$ ipython --no-banner

In [1]: import numpy as np

In [2]: from numpy import linalg as LA

In [3]: np.set_printoptions(suppress=True, linewidth=160)

In [4]: rnd = lambda a: np.round(a, 3) + 0

In [5]: A2 = np.array([[-1, 3], [-3, -3], [-3, 0]])

In [6]: feats = np.tile(A2, (2, 3))

In [7]: feats
Out[7]: 
array([[-1,  3, -1,  3, -1,  3],
       [-3, -3, -3, -3, -3, -3],
       [-3,  0, -3,  0, -3,  0],
       [-1,  3, -1,  3, -1,  3],
       [-3, -3, -3, -3, -3, -3],
       [-3,  0, -3,  0, -3,  0]])

In [8]: # rows 0 and 3 are equal

In [9]: rng = np.random.default_rng(49346)

In [10]: labels = rng.permutation(6)

In [11]: labels
Out[11]: array([2, 5, 4, 1, 3, 0])

In [12]: A2 = feats[labels][:, labels]

In [13]: np.diag(A2)
Out[13]: array([-3,  0, -3, -3,  3, -1])

In [14]: np.allclose(A2, feats)
Out[14]: False

In [15]: rnd(np.sort(np.abs(LA.eigvals(A2))))
Out[15]: array([0., 0., 0., 0., 0., 7.])

In [16]: A2
Out[16]: 
array([[-3,  0, -3,  0,  0, -3],
       [-3,  0, -3,  0,  0, -3],
       [-3, -3, -3, -3, -3, -3],
       [-3, -3, -3, -3, -3, -3],
       [-1,  3, -1,  3,  3, -1],
       [-1,  3, -1,  3,  3, -1]])

In [17]: Uu, sv, vt = LA.svd(feats)

In [18]: rnd(sv)
Out[18]: array([12.13 ,  8.653,  0.   ,  0.   ,  0.   ,  0.   ])

In [19]: A2 = Uu[:, :2] @ np.diag(sv[:2]) @ vt[:2]

In [20]: LA.matrix_rank(A2)
Out[20]: np.int64(2)

In [21]: rnd(LA.norm(feats - A2) / LA.norm(feats))
Out[21]: np.float64(0.0)

In [22]: rnd(A2)
Out[22]: 
array([[-1.,  3., -1.,  3., -1.,  3.],
       [-3., -3., -3., -3., -3., -3.],
       [-3.,  0., -3.,  0., -3.,  0.],
       [-1.,  3., -1.,  3., -1.,  3.],
       [-3., -3., -3., -3., -3., -3.],
       [-3.,  0., -3.,  0., -3.,  0.]])

In [23]: rnd(np.abs(feats - A2).max())
Out[23]: np.float64(0.0)

In [24]: rnd(LA.norm(feats - A2, 2)), rnd(sv[2])
Out[24]: (np.float64(0.0), np.float64(0.0))

In [25]: M = np.array([[0, -12, 8, -12, 0],
    ...:     [0, 15, -10, 15, 0],
    ...:     [0, -15, 10, -15, 0],
    ...:     [0, -3, 2, -3, 0]])

In [26]: # columns 1 and 3 are equal

In [27]: def softmax(z):
    ...:     e = np.exp(z - z.max(axis=-1, keepdims=True))
    ...:     return e / e.sum(axis=-1, keepdims=True)
    ...: 

In [28]: rnd(softmax(10 * M[1]))
Out[28]: array([0. , 0.5, 0. , 0.5, 0. ])

In [29]: rnd(softmax(M[1]))
Out[29]: array([0. , 0.5, 0. , 0.5, 0. ])

In [30]: rnd(softmax(M).sum(axis=1))
Out[30]: array([1., 1., 1., 1.])

In [31]: S = M @ M.T / np.sqrt(5)

In [32]: softmax(S)[1] @ M
Out[32]: array([  0.,  15., -10.,  15.,   0.])

In [33]: rnd(softmax(S + np.triu(np.full(S.shape, -np.inf), 1)))
Out[33]: 
array([[1., 0., 0., 0.],
       [0., 1., 0., 0.],
       [0., 0., 1., 0.],
       [0., 0., 1., 0.]])
